In [1]: import numpy as np

In [2]: from numpy import linalg as LA

In [3]: np.set_printoptions(suppress=True, linewidth=120)

In [4]: f = np.array([-1, -7, 3, -2])

In [5]: r1 = np.array([3, 0, 1])

In [6]: E = np.outer(f, r1)

In [7]: print(E)
[[ -3   0  -1]
 [-21   0  -7]
 [  9   0   3]
 [ -6   0  -2]]

In [8]: # rank 1

In [9]: U, s, Vt = LA.svd(E)

In [10]: evecs = Vt[:(s > 1e-8).sum()]

In [11]: rng = np.random.default_rng(386214)

In [12]: x0 = E[0] + 4 * E[1] + rng.integers(2) * np.eye(3)[1]

In [13]: print(x0)
[-87.   0. -29.]

In [14]: print(np.round(LA.norm(x0 - evecs.T @ evecs @ x0), 2))
0.0

In [15]: print(np.round(np.diag(evecs.T @ evecs), 2))
[0.9 0.  0.1]

In [16]: print(LA.matrix_rank(np.vstack([E, x0])))
1

In [17]: rank = LA.matrix_rank(E)

In [18]: print(rank)
1

In [19]: ns = LA.svd(E)[2][rank:].T

In [20]: print([int(LA.matrix_rank(np.delete(E, i, axis=0))) for i in range(4)])
[1, 1, 1, 1]

In [21]: print([int(LA.matrix_rank(E[:, :j + 1])) for j in range(3)])
[1, 1, 1]

In [22]: print([int(LA.matrix_rank(E[:i])) for i in range(1, len(E) + 1)])
[1, 1, 1, 1]

In [23]: print(np.round(ns @ ns.T, 2))
[[ 0.1  0.  -0.3]
 [ 0.   1.   0. ]
 [-0.3  0.   0.9]]

In [24]: print(np.allclose(E @ ns, 0))
True

In [25]: print(ns.shape)
(3, 2)

In [26]: M2 = np.array([[-1, 1, -2], [-3, 1, 3], [1, 3, 1]])

In [27]: print(np.einsum("ij->j", E))
[-21   0  -7]

In [28]: print(M2.T @ E.T)
[[  2  14  -6   4]
 [ -6 -42  18 -12]
 [  5  35 -15  10]]

In [29]: print(np.einsum("ik,kj->ji", E, M2))
[[  2  14  -6   4]
 [ -6 -42  18 -12]
 [  5  35 -15  10]]

In [30]: print(np.vstack([E, M2.T]).shape)
(7, 3)

In [31]: print(LA.matrix_rank(np.vstack([E, M2.T])))
3

In [32]: ang = np.sort(rng.uniform(-2, 2, 14))

In [33]: feats = np.c_[ang, ang ** 2, ang ** 3] @ np.array([[2, 2, 2], [0, 1, 1], [1, 0, 0]])

In [34]: print(feats.round(2))
[[-8.43 -0.49 -0.49]
 [-5.61 -0.83 -0.83]
 [-5.6  -0.83 -0.83]
 [-5.22 -0.87 -0.87]
 [-2.73 -1.   -1.  ]
 [-0.75 -0.58 -0.58]
 [ 0.09  0.09  0.09]
 [ 0.27  0.28  0.28]
 [ 0.63  0.7   0.7 ]
 [ 3.15  3.12  3.12]
 [ 3.68  3.52  3.52]
 [ 4.05  3.79  3.79]
 [ 7.99  6.13  6.13]
 [10.07  7.14  7.14]]

In [35]: # columns 1 and 2 are equal

In [36]: U, s, Vt = LA.svd(feats, full_matrices=False)

In [37]: print((s > 1e-8).sum())
2

In [38]: print(np.round(np.abs(Vt[0]), 2))
[0.78 0.44 0.44]

In [39]: print(np.abs(U[:, 0]).round(6).argmax())
13

In [40]: print(np.round(U.T @ feats @ Vt.T, 2) + 0)
[[24.06  0.    0.  ]
 [ 0.    7.39  0.  ]
 [ 0.    0.    0.  ]]

In [41]: print(round(np.sqrt((s ** 2).sum()), 2), round(LA.norm(feats), 2))
25.17 25.17

In [42]: cent = feats[[4, 9]].astype(float)

In [43]: for _ in range(3):
    ...:     idx = LA.norm(feats[:, None] - cent, axis=-1).argmin(axis=1)
    ...:     cent = np.array([feats[idx == j].mean(axis=0) for j in range(2)])
    ...: 

In [44]: print(idx)
[0 0 0 0 0 0 0 0 0 1 1 1 1 1]

In [45]: print(cent.round(2))
[[-3.04 -0.39 -0.39]
 [ 5.79  4.74  4.74]]

In [46]: print(np.round(cent[1] - cent[0], 2))
[8.83 5.13 5.13]

In [47]: print(np.abs(cent[1] - cent[0]).argmax())
0

In [48]: Ac = feats - feats.mean(axis=0)

In [49]: evecs = LA.svd(Ac)[2][:2]

In [50]: M2 = Ac - Ac @ evecs.T @ evecs

In [51]: print(round(LA.norm(M2) / LA.norm(Ac), 2))
0.0

In [52]: print(np.round((Ac @ evecs.T).std(axis=0), 2))
[6.29 1.21]

In [53]: print(np.round(M2.std(axis=0), 2) + 0)
[0. 0. 0.]

In [54]: print(LA.cond(feats) > 100)
True

In [55]: print(np.argsort(-LA.norm(feats, axis=0).round(6), kind="stable")[:3])
[0 1 2]

In [56]: data = np.load("mat.npy")

In [57]: print(data)
[[-0.6   1.2  -0.2 ]
 [ 1.6   0.5  -0.4 ]
 [-0.62  1.28 -0.2 ]]

In [58]: print(round(float(np.einsum("ij,ji->", data, data)), 2))
3.71

In [59]: print(np.einsum("ii->", data))
-0.3

In [60]: print(np.round(data @ data, 2))
[[ 2.4  -0.38 -0.32]
 [ 0.09  1.66 -0.44]
 [ 2.54 -0.36 -0.35]]

In [61]: print(round(LA.det(data), 2))
-0.04

In [62]: print(np.round((data + data.T) / 2, 2))
[[-0.6   1.4  -0.41]
 [ 1.4   0.5   0.44]
 [-0.41  0.44 -0.2 ]]

In [63]: assert data == data.T
---------------------------------------------------------------------------
ValueError                                Traceback (most recent call last)
Cell In[63], line 1
----> 1 assert data == data.T

ValueError: The truth value of an array with more than one element is ambiguous. Use a.any() or a.all()

In [64]: U, s, Vt = LA.svd(data, full_matrices=False)

In [65]: print(np.allclose(U * s @ Vt, data))
True

In [66]: print(round(np.sqrt((s ** 2).sum()), 2), np.round(LA.norm(data), 2))
2.62 2.62

In [67]: print(s.round(2))
[2.01 1.68 0.01]

In [68]: print(np.round(np.cumsum(s ** 2) / np.sum(s ** 2), 2))
[0.59 1.   1.  ]

In [69]: print(np.round(s / s[0], 2))
[1.   0.84 0.01]

In [70]: M2 = LA.inv(data)

In [71]: print(M2.round(2))
[[-11.08   0.43  10.22]
 [-15.27   0.11  15.05]
 [-63.39  -0.65  59.68]]

In [72]: print(np.round(data @ M2, 2) + 0)
[[1. 0. 0.]
 [0. 1. 0.]
 [0. 0. 1.]]

In [73]: print(round(float(LA.slogdet(data)[0]), 2))
-1.0

In [74]: x0 = np.array([-2, 2, 3])

In [75]: y = data @ x0

In [76]: print(y.round(2))
[ 3.  -3.4  3.2]

In [77]: print(np.round(LA.solve(data, y), 2))
[-2.  2.  3.]

In [78]: A = np.load("out4.npy")

In [79]: print(A)
[[-1 -1 -1 -1]
 [-1 -2 -2 -2]
 [-1 -2 -3 -3]
 [-1 -2 -3 -4]]

In [80]: P = np.triu(np.array([[4, 6, 0, 1], [7, -6, -4, 4], [5, 2, -9, -8], [8, -2, -8, -4]]), 1) + np.eye(4)

In [81]: M2 = P @ A @ LA.inv(P)

In [82]: print(np.round(LA.det(M2), 2))
1.0

In [83]: print(LA.matrix_rank(M2))
4

In [84]: evals, evecs = LA.eig(A)

In [85]: print(np.round(np.sort(LA.eigvals(LA.inv(A))), 2))
[-3.53 -2.35 -1.   -0.12]

In [86]: print(np.round(A @ evecs[:, 0] - evals[0] * evecs[:, 0], 2) + 0)
[0. 0. 0. 0.]

In [87]: print(round(np.prod(evals), 2))
1.0

In [88]: M = np.loadtxt("dump.csv", delimiter=",")

In [89]: print(M.round(2))
[[ 0.42  0.42  0.25 -0.08]
 [ 0.42  0.42  0.25 -0.08]
 [ 0.25  0.25  0.15 -0.05]
 [-0.08 -0.08 -0.05  0.02]]

In [90]: # symmetric

In [91]: P = np.triu(np.array([[1, 0, 0, 4], [4, 3, 1, 0], [4, 4, 2, 0], [3, 3, 1, 0]]), 1) + np.eye(4)

In [92]: M2 = P @ M @ LA.inv(P)

In [93]: print(np.round(LA.det(M2), 2))
-0.0

In [94]: print(np.round(P @ M - M @ P, 2))
[[-0.33 -0.33 -0.62 -1.6 ]
 [ 0.25  0.25 -0.27 -1.72]
 [ 0.    0.   -0.25 -1.  ]
 [ 0.    0.    0.08  0.33]]

In [95]: U, s = LA.svd(M)
---------------------------------------------------------------------------
ValueError                                Traceback (most recent call last)
Cell In[95], line 1
----> 1 U, s = LA.svd(M)

ValueError: too many values to unpack (expected 2)

In [96]: U, s, Vt = LA.svd(M, full_matrices=False)

In [97]: print(np.round(s / s[0], 2) + 0)
[1. 0. 0. 0.]

In [98]: print(np.cumsum(s ** 2) / np.sum(s ** 2))
[1. 1. 1. 1.]

In [99]: print(np.round(U.T @ M @ Vt.T, 2) + 0)
[[1. 0. 0. 0.]
 [0. 0. 0. 0.]
 [0. 0. 0. 0.]
 [0. 0. 0. 0.]]

In [100]: print(U.shape, s.shape, Vt.shape)
(4, 4) (4,) (4, 4)

In [101]: print(np.abs(U[:, 0]).round(6).argmax())
0

In [102]: print(round(float(np.trace(LA.pinv(M) @ M)), 2))
1.0

In [103]: print(LA.lstsq(M[:-1].T, M[-1])[2])
1

In [104]: print(np.abs(np.diag(LA.qr(M)[1])) > 1e-9)
[ True False False False]

In [105]: print(np.allclose(M[:-1].T @ LA.lstsq(M[:-1].T, M[-1])[0], M[-1]))
True

In [106]: print(np.round(M @ LA.pinv(M) @ M, 2))
[[ 0.42  0.42  0.25 -0.08]
 [ 0.42  0.42  0.25 -0.08]
 [ 0.25  0.25  0.15 -0.05]
 [-0.08 -0.08 -0.05  0.02]]

In [107]: U, s, Vt = LA.svd(M)

In [108]: print(s.round(2) + 0)
[1. 0. 0. 0.]

In [109]: M2 = U[:, :1] @ np.diag(s[:1]) @ Vt[:1]

In [110]: print(LA.matrix_rank(M2))
1

In [111]: print(round(LA.norm(M - M2) / LA.norm(M), 2))
0.0

In [112]: print(round(LA.norm(M - M2, 2), 2), round(s[1], 2))
0.0 0.0

In [113]: print(LA.matrix_rank(M, rtol=0.05))
1

In [114]: m1 = np.load("test16.npy")

In [115]: print(m1)
[[0. 0. 1.]
 [0. 0. 3.]
 [1. 3. 0.]]

In [116]: print([round(float(x), 2) for x in LA.svd(m1, compute_uv=False)[:3]])
[3.16, 3.16, 0.0]

In [117]: print(np.argsort(-LA.norm(m1, axis=0).round(6), kind="stable")[:3])
[2 1 0]

In [118]: arr = np.load("x.npy")

In [119]: print(arr)
[[ 1  0  0]
 [ 6 -9  0]
 [-1 -7  5]]

In [120]: # triangular, det is the product of the diagonal

In [121]: M2 = np.array([[-8, 9], [9, -1], [6, -1]])

In [122]: print(M2.T @ arr.T)
[[  -8 -129  -25]
 [   9   63   -7]]

In [123]: print(np.einsum("ij,ij->i", arr, arr))
[  1 117  75]

In [124]: print(np.einsum("ij->j", arr))
[  6 -16   5]

In [125]: Q = arr.astype(float).copy()

In [126]: for j in range(3):
     ...:     Q[:, j] -= Q[:, :j] @ (Q[:, :j].T @ Q[:, j])
     ...:     Q[:, j] /= LA.norm(Q[:, j])
     ...: 

In [127]: print(Q.round(2))
[[ 0.16  0.15  0.98]
 [ 0.97 -0.19 -0.13]
 [-0.16 -0.97  0.17]]

In [128]: print(np.round(Q.T @ Q, 2) + 0)
[[1. 0. 0.]
 [0. 1. 0.]
 [0. 0. 1.]]

In [129]: J = np.loadtxt("layer8.csv", delimiter=",")

In [130]: print(J)
[[5. 4. 5. 4. 5. 4.]
 [5. 3. 5. 3. 5. 3.]
 [3. 1. 3. 1. 3. 1.]
 [5. 4. 5. 4. 5. 4.]
 [5. 3. 5. 3. 5. 3.]
 [3. 1. 3. 1. 3. 1.]]

In [131]: # rank 2

In [132]: U, s, Vt = LA.svd(data)

In [133]: print(s.round(2))
[2.01 1.68 0.01]

In [134]: M2 = U[:, :2] @ np.diag(s[:2]) @ Vt[:2]

In [135]: print(np.round(LA.norm(data - M2) / LA.norm(data), 2))
0.0

In [136]: print(M2.round(2))
[[-0.6   1.2  -0.19]
 [ 1.6   0.5  -0.4 ]
 [-0.62  1.28 -0.21]]

In [137]: print(LA.matrix_rank(data, rtol=0.05))
2

In [138]: print(LA.matrix_rank(M2))
2
